% ipython --no-banner

In [1]: import numpy as np

In [2]: import numpy.linalg as la

In [3]: np.set_printoptions(precision=3, suppress=True, linewidth=200, legacy="1.25")

In [4]: K = np.loadtxt("data.csv", delimiter=",")

In [5]: K
Out[5]: 
array([[-0.16 , -0.008, -0.372, -0.47 ,  0.251, -0.222,  0.284,  0.297,  0.259, -0.197,  0.331],
       [ 0.023, -0.375,  0.236, -0.241, -0.159,  0.465, -0.166,  0.582,  0.276,  0.015,  0.026],
       [-0.137,  0.341, -0.407,  0.444, -0.193,  0.129, -0.06 ,  0.064,  0.655,  0.039, -0.076],
       [ 0.205,  0.081, -0.222,  0.012, -0.117,  0.334,  0.129, -0.211, -0.162,  0.101,  0.765],
       [ 0.   , -0.658, -0.218,  0.42 , -0.168,  0.053,  0.332, -0.064, -0.069, -0.424, -0.039],
       [ 0.411, -0.035, -0.56 , -0.049,  0.265, -0.12 , -0.375,  0.199, -0.214, -0.183, -0.218],
       [-0.456,  0.028,  0.096,  0.367,  0.656,  0.269, -0.219,  0.129, -0.159, -0.132,  0.19 ],
       [-0.251,  0.142, -0.132, -0.267,  0.168,  0.349,  0.553, -0.152, -0.069, -0.037, -0.418],
       [ 0.456, -0.028, -0.096,  0.174,  0.285,  0.318,  0.273,  0.171, -0.041,  0.507, -0.147],
       [ 0.251,  0.384,  0.312,  0.289, -0.022, -0.233,  0.401,  0.5  , -0.115, -0.289,  0.081],
       [ 0.228,  0.331,  0.058, -0.158, -0.118,  0.482, -0.167, -0.141, -0.046, -0.589, -0.088],
       [-0.388,  0.154, -0.304,  0.016, -0.456,  0.087, -0.051,  0.376, -0.551,  0.171, -0.059]])

In [6]: print(np.round(K.T @ K, 3) + 0)
[[1. 0. 0. 0. 0. 0. 0. 0. 0. 0. 0.]
 [0. 1. 0. 0. 0. 0. 0. 0. 0. 0. 0.]
 [0. 0. 1. 0. 0. 0. 0. 0. 0. 0. 0.]
 [0. 0. 0. 1. 0. 0. 0. 0. 0. 0. 0.]
 [0. 0. 0. 0. 1. 0. 0. 0. 0. 0. 0.]
 [0. 0. 0. 0. 0. 1. 0. 0. 0. 0. 0.]
 [0. 0. 0. 0. 0. 0. 1. 0. 0. 0. 0.]
 [0. 0. 0. 0. 0. 0. 0. 1. 0. 0. 0.]
 [0. 0. 0. 0. 0. 0. 0. 0. 1. 0. 0.]
 [0. 0. 0. 0. 0. 0. 0. 0. 0. 1. 0.]
 [0. 0. 0. 0. 0. 0. 0. 0. 0. 0. 1.]]

In [7]: print(round(K[:, 1] @ K[:, 6], 3))
0.0

In [8]: vec = np.array([2, 3, 1, 2, 0, 0, 2, 2, 3, 0, 1])

In [9]: target = K @ vec

In [10]: c, lr = np.zeros(11), 1 / la.norm(K, 2) ** 2

In [11]: for i in range(15):
    ...:     c -= lr * K.T @ (K @ c - target)
    ...:     if i % 5 == 0: print(i, round(la.norm(K @ c - target), 3))
    ...: 
0 0.0
5 0.0
10 0.0

In [12]: print(c.round(3) + 0)
[2. 3. 1. 2. 0. 0. 2. 2. 3. 0. 1.]
